% ipython --no-banner

In [1]: import numpy as np

In [2]: np.set_printoptions(suppress=True, linewidth=100)

In [3]: rd = lambda a: np.round(a, 2) + 0

In [4]: W2 = np.array([[0.2, 0.6, -0.7], [0.1, 0.6, -0.3]])

In [5]: rng = np.random.default_rng(6238)

In [6]: W0 = np.array([[3, -3],
   ...:     [-1, -1],
   ...:     [3, 0],
   ...:     [-2, -3],
   ...:     [-3, -3],
   ...:     [1, -1],
   ...:     [-1, -2],
   ...:     [1, -3],
   ...:     [0, 2],
   ...:     [0, 0],
   ...:     [2, -1],
   ...:     [-3, 1],
   ...:     [-2, 3],
   ...:     [3, 0],
   ...:     [3, 3],
   ...:     [-2, 3],
   ...:     [-2, -3],
   ...:     [-1, 3],
   ...:     [1, -3],
   ...:     [-3, -2],
   ...:     [-3, 0],
   ...:     [1, 1],
   ...:     [3, 2],
   ...:     [0, 2],
   ...:     [3, 0],
   ...:     [-1, 1],
   ...:     [-1, -1],
   ...:     [0, -3],
   ...:     [3, -3],
   ...:     [3, 1],
   ...:     [1, 0],
   ...:     [0, -2],
   ...:     [-1, 3],
   ...:     [2, -3],
   ...:     [-1, 0],
   ...:     [-1, 2],
   ...:     [-1, -3],
   ...:     [3, 1]]) @ W2 + 0.05 * rng.normal(size=(38, 3))

In [7]: print(rd(W0))
[[ 0.26  0.04 -1.27]
 [-0.28 -1.19  1.04]
 [ 0.53  1.81 -2.11]
 [-0.66 -3.03  2.43]
 [-0.92 -3.57  3.05]
 [ 0.04  0.06 -0.39]
 [-0.44 -1.8   1.32]
 [-0.09 -1.24  0.2 ]
 [ 0.28  1.26 -0.65]
 [-0.03 -0.02  0.01]
 [ 0.24  0.62 -1.05]
 [-0.46 -1.14  1.82]
 [-0.1   0.61  0.46]
 [ 0.59  1.8  -2.07]
 [ 0.91  3.58 -2.95]
 [-0.01  0.5   0.54]
 [-0.75 -2.99  2.31]
 [ 0.11  1.21 -0.19]
 [-0.09 -1.18  0.27]
 [-0.9  -3.    2.76]
 [-0.63 -1.83  2.1 ]
 [ 0.23  1.21 -1.03]
 [ 0.84  2.99 -2.66]
 [ 0.18  1.09 -0.53]
 [ 0.57  1.78 -2.16]
 [-0.04  0.03  0.36]
 [-0.33 -1.27  0.97]
 [-0.36 -1.81  0.97]
 [ 0.33 -0.05 -1.15]
 [ 0.76  2.48 -2.41]
 [ 0.26  0.6  -0.72]
 [-0.25 -1.24  0.55]
 [-0.03  1.2  -0.18]
 [ 0.15 -0.61 -0.59]
 [-0.17 -0.69  0.69]
 [ 0.05  0.6   0.05]
 [-0.5  -2.49  1.6 ]
 [ 0.66  2.37 -2.46]]

In [8]: proj = W0 @ np.linalg.solve(W0.T @ W0, W0.T)

In [9]: print(rd(np.trace(proj)))
3.0

In [10]: print(np.allclose(proj @ proj, proj))
True

In [11]: dist = np.linalg.norm(W0[:, None] - W0[None], axis=-1)

In [12]: print(np.unravel_index(dist.round(6).argmax(), dist.shape))
(np.int64(4), np.int64(14))

In [13]: print(np.linalg.matrix_rank(dist ** 2))
5

In [14]: print(rd(dist[:5, :5]))
[[0.   2.67 1.98 4.9  5.76]
 [2.67 0.   4.42 2.34 3.19]
 [1.98 4.42 0.   6.74 7.6 ]
 [4.9  2.34 6.74 0.   0.87]
 [5.76 3.19 7.6  0.87 0.  ]]
